In [1]: import numpy as np

In [2]: import numpy.linalg as la

In [3]: np.set_printoptions(precision=2, suppress=True, linewidth=120, sign=" ")

In [4]: E = np.tril(np.array([[0, 2, 1, 0, 2, 2, 1, 0],
   ...:     [0, 0, 1, 1, 0, 2, 0, 0],
   ...:     [0, 2, 1, 1, 1, 1, 0, 1],
   ...:     [0, 1, 1, 1, 1, 1, 2, 1],
   ...:     [2, 1, 1, 1, 1, 1, 1, 0],
   ...:     [0, 0, 2, 2, 1, 2, 1, 2],
   ...:     [1, 2, 1, 1, 0, 0, 0, 2],
   ...:     [2, 2, 2, 1, 2, 1, 2, 2]]), -1) + np.eye(8, dtype=int)

In [5]: print(E)
[[ 1  0  0  0  0  0  0  0]
 [ 0  1  0  0  0  0  0  0]
 [ 0  2  1  0  0  0  0  0]
 [ 0  1  1  1  0  0  0  0]
 [ 2  1  1  1  1  0  0  0]
 [ 0  0  2  2  1  1  0  0]
 [ 1  2  1  1  0  0  1  0]
 [ 2  2  2  1  2  1  2  1]]

In [6]: print(E @ E)
[[  1   0   0   0   0   0   0   0]
 [  0   1   0   0   0   0   0   0]
 [  0   4   1   0   0   0   0   0]
 [  0   4   2   1   0   0   0   0]
 [  4   5   3   2   1   0   0   0]
 [  2   7   7   5   2   1   0   0]
 [  2   7   3   2   0   0   1   0]
 [ 10  15  11   8   5   2   4   1]]

In [7]: assert E == E.T
---------------------------------------------------------------------------
ValueError                                Traceback (most recent call last)
Cell In[7], line 1
----> 1 assert E == E.T

ValueError: The truth value of an array with more than one element is ambiguous. Use a.any() or a.all()

In [8]: print(np.round(la.det(E), 2))
1.0

In [9]: t = np.radians(90)

In [10]: R = np.eye(8)

In [11]: R[2, 2] = R[6, 6] = np.cos(t)

In [12]: R[2, 6], R[6, 2] = -np.sin(t), np.sin(t)

In [13]: print(R.round(2) + 0)
[[ 1.  0.  0.  0.  0.  0.  0.  0.]
 [ 0.  1.  0.  0.  0.  0.  0.  0.]
 [ 0.  0.  0.  0.  0.  0. -1.  0.]
 [ 0.  0.  0.  1.  0.  0.  0.  0.]
 [ 0.  0.  0.  0.  1.  0.  0.  0.]
 [ 0.  0.  0.  0.  0.  1.  0.  0.]
 [ 0.  0.  1.  0.  0.  0.  0.  0.]
 [ 0.  0.  0.  0.  0.  0.  0.  1.]]

In [14]: B = E @ R.T

In [15]: print(B.round(2) + 0)
[[ 1.  0.  0.  0.  0.  0.  0.  0.]
 [ 0.  1.  0.  0.  0.  0.  0.  0.]
 [ 0.  2.  0.  0.  0.  0.  1.  0.]
 [ 0.  1.  0.  1.  0.  0.  1.  0.]
 [ 2.  1.  0.  1.  1.  0.  1.  0.]
 [ 0.  0.  0.  2.  1.  1.  2.  0.]
 [ 1.  2. -1.  1.  0.  0.  1.  0.]
 [ 2.  2. -2.  1.  2.  1.  2.  1.]]

In [16]: rng = np.random.default_rng(754491)

In [17]: labels = rng.permutation(8)

In [18]: B = E[:, labels] * rng.choice([-1, 1], 8)

In [19]: print(B)
[[ 0  0 -1  0  0  0  0  0]
 [ 0  0  0  0  0  1  0  0]
 [ 0  0  0  0  0  2 -1  0]
 [ 0 -1  0  0  0  1 -1  0]
 [ 0 -1 -2 -1  0  1 -1  0]
 [ 0 -2  0 -1  0  0 -2  1]
 [ 0 -1 -1  0 -1  2 -1  0]
 [-1 -1 -2 -2 -2  2 -2  1]]

In [20]: left, _, VT = la.svd(E.T @ B)

In [21]: print(labels)
[ 7  3  0  4  6  1  2  5]

In [22]: print(np.round(la.lstsq(E, B)[0], 2) + 0)
[[ 0.  0. -1.  0.  0.  0.  0.  0.]
 [ 0.  0.  0.  0.  0.  1.  0.  0.]
 [ 0.  0.  0.  0.  0.  0. -1.  0.]
 [ 0. -1.  0.  0.  0.  0.  0.  0.]
 [ 0.  0.  0. -1.  0.  0.  0.  0.]
 [ 0.  0.  0.  0.  0.  0.  0.  1.]
 [ 0.  0.  0.  0. -1.  0.  0.  0.]
 [-1.  0.  0.  0.  0.  0.  0.  0.]]

In [23]: B = np.array([[1, 1],
    ...:     [-2, 3],
    ...:     [-2, -1],
    ...:     [-3, 3],
    ...:     [-2, 3],
    ...:     [-3, 3],
    ...:     [-1, -2],
    ...:     [0, 1]])

In [24]: print(E @ B)
[[  1   1]
 [ -2   3]
 [ -6   5]
 [ -7   5]
 [ -7  10]
 [-15  10]
 [ -9   7]
 [-18  15]]

In [25]: print(np.vstack([E, B.T]).shape)
(10, 8)

In [26]: B @ E
---------------------------------------------------------------------------
ValueError                                Traceback (most recent call last)
Cell In[26], line 1
----> 1 B @ E

ValueError: matmul: Input operand 1 has a mismatch in its core dimension 0, with gufunc signature (n?,k),(k,m?)->(n?,m?) (size 8 is different from 2)

In [27]: M = np.array([[2, 2, 2, 2, 0, 0],
    ...:     [0, 0, 0, 1, 1, 1],
    ...:     [2, 1, 0, 0, 1, 0],
    ...:     [1, 2, 0, 2, 0, 1],
    ...:     [0, 1, 2, 1, 1, 1],
    ...:     [2, 2, 1, 2, 0, 0],
    ...:     [0, 2, 1, 2, 1, 1]])

In [28]: print(M)
[[ 2  2  2  2  0  0]
 [ 0  0  0  1  1  1]
 [ 2  1  0  0  1  0]
 [ 1  2  0  2  0  1]
 [ 0  1  2  1  1  1]
 [ 2  2  1  2  0  0]
 [ 0  2  1  2  1  1]]

In [29]: cov = M.T @ M

In [30]: print(np.allclose(cov, cov.T))
True

In [31]: print(np.diag(cov))
[ 13  18  10  18   4   4]

In [32]: print((M @ M.T).shape)
(7, 7)

In [33]: print(la.matrix_rank(cov))
6

In [34]: print(cov)
[[ 13  12   6  10   2   1]
 [ 12  18  10  17   4   5]
 [  6  10  10  10   3   3]
 [ 10  17  10  18   4   6]
 [  2   4   3   4   4   3]
 [  1   5   3   6   3   4]]

In [35]: x0 = np.array([0, 2, 2, -2, 2, 0])

In [36]: rhs = M @ x0

In [37]: print(np.round(la.solve(M.T @ M, M.T @ rhs), 2) + 0)
[ 0.  2.  2. -2.  2.  0.]

In [38]: print(np.round(la.lstsq(M, rhs)[0], 2) + 0)
[ 0.  2.  2. -2.  2.  0.]

In [39]: rhs = rhs + 0.1 * rng.normal(size=7)

In [40]: print(rhs)
[ 4.14  0.01  3.89  0.11  5.96  1.98  3.85]

In [41]: beta, *_ = la.lstsq(M, rhs)

In [42]: print(round(float(la.norm(rhs - M @ beta)), 2))
0.09

In [43]: print(beta.round())
[ 0.  2.  2. -2.  2.  0.]

In [44]: print(np.round(M.T @ (rhs - M @ beta), 2) + 0)
[ 0.  0.  0.  0.  0.  0.]
